$ python -q
>>> import numpy as np
>>> np.set_printoptions(suppress=True, linewidth=160)
>>> W0 = np.load("layer1.npy")
>>> W0
array([[-31.39,   5.78, -24.35,  29.11],
       [-29.32,   3.46, -28.21,  29.76],
       [-30.36,   6.56, -23.39,  28.61],
       [-30.23,   3.7 , -25.65,  30.71],
       [-30.42,   5.16, -24.9 ,  29.56],
       [-29.32,   5.48, -24.1 ,  29.95],
       [-30.53,   5.07, -24.68,  29.98],
       [-30.08,   5.22, -23.6 ,  29.88],
       [-30.08,   4.76, -24.74,  31.13],
       [-29.07,   6.43, -25.84,  29.96],
       [-30.22,   6.72, -24.16,  30.29],
       [-30.49,   5.26, -26.23,  28.79],
       [-29.35,   6.5 , -23.75,  28.84],
       [-30.55,   5.06, -23.81,  31.36],
       [-28.55,   5.02, -22.54,  29.09],
       [-29.06,   6.15, -23.66,  28.05],
       [-28.35,   4.95, -24.16,  29.17],
       [-31.13,   4.74, -25.56,  31.3 ],
       [-30.28,   4.09, -25.88,  29.7 ],
       [-28.49,   5.17, -23.95,  30.  ],
       [-31.07,   5.13, -25.75,  29.57]])
>>> basis = W0[[20, 19]].astype(float)
>>> for _ in range(5):
...     idx = np.linalg.norm(W0[:, None] - basis, axis=-1).argmin(axis=1)
...     basis = np.array([W0[idx == j].mean(axis=0) for j in range(2)])
... 
>>> print(idx)
[0 0 1 0 0 1 0 1 0 1 1 0 1 1 1 1 1 0 0 1 0]
>>> np.abs(basis[1] - basis[0]).argmax()
np.int64(2)
>>> np.bincount(idx)
array([10, 11])
>>> print(np.round(basis[1] - basis[0], 2))
[ 1.09  1.04  1.69 -0.4 ]
>>> A2 = np.c_[W0[:, :2] @ np.array([[2, 1], [3, 1]]), np.array([-2, 2, -1, 3, 0, 2, 2, 0, -3, 2, -3, 2, -3, -2, 0, 3, -3, -2, 1, -2, 3])]
>>> A2.round(2)
array([[-45.44, -25.61,  -2.  ],
       [-48.26, -25.86,   2.  ],
       [-41.04, -23.8 ,  -1.  ],
       [-49.36, -26.53,   3.  ],
       [-45.36, -25.26,   0.  ],
       [-42.2 , -23.84,   2.  ],
       [-45.85, -25.46,   2.  ],
       [-44.5 , -24.86,   0.  ],
       [-45.88, -25.32,  -3.  ],
       [-38.85, -22.64,   2.  ],
       [-40.28, -23.5 ,  -3.  ],
       [-45.2 , -25.23,   2.  ],
       [-39.2 , -22.85,  -3.  ],
       [-45.92, -25.49,  -2.  ],
       [-42.04, -23.53,   0.  ],
       [-39.67, -22.91,   3.  ],
       [-41.85, -23.4 ,  -3.  ],
       [-48.04, -26.39,  -2.  ],
       [-48.29, -26.19,   1.  ],
       [-41.47, -23.32,  -2.  ],
       [-46.75, -25.94,   3.  ]])
>>> np.linalg.matrix_rank(A2)
np.int64(3)
>>> np.linalg.matrix_rank(np.c_[W0, A2])
np.int64(5)
>>> np.round(np.linalg.lstsq(W0, A2[:, 0])[0], 2) + 0
array([2., 3., 0., 0.])
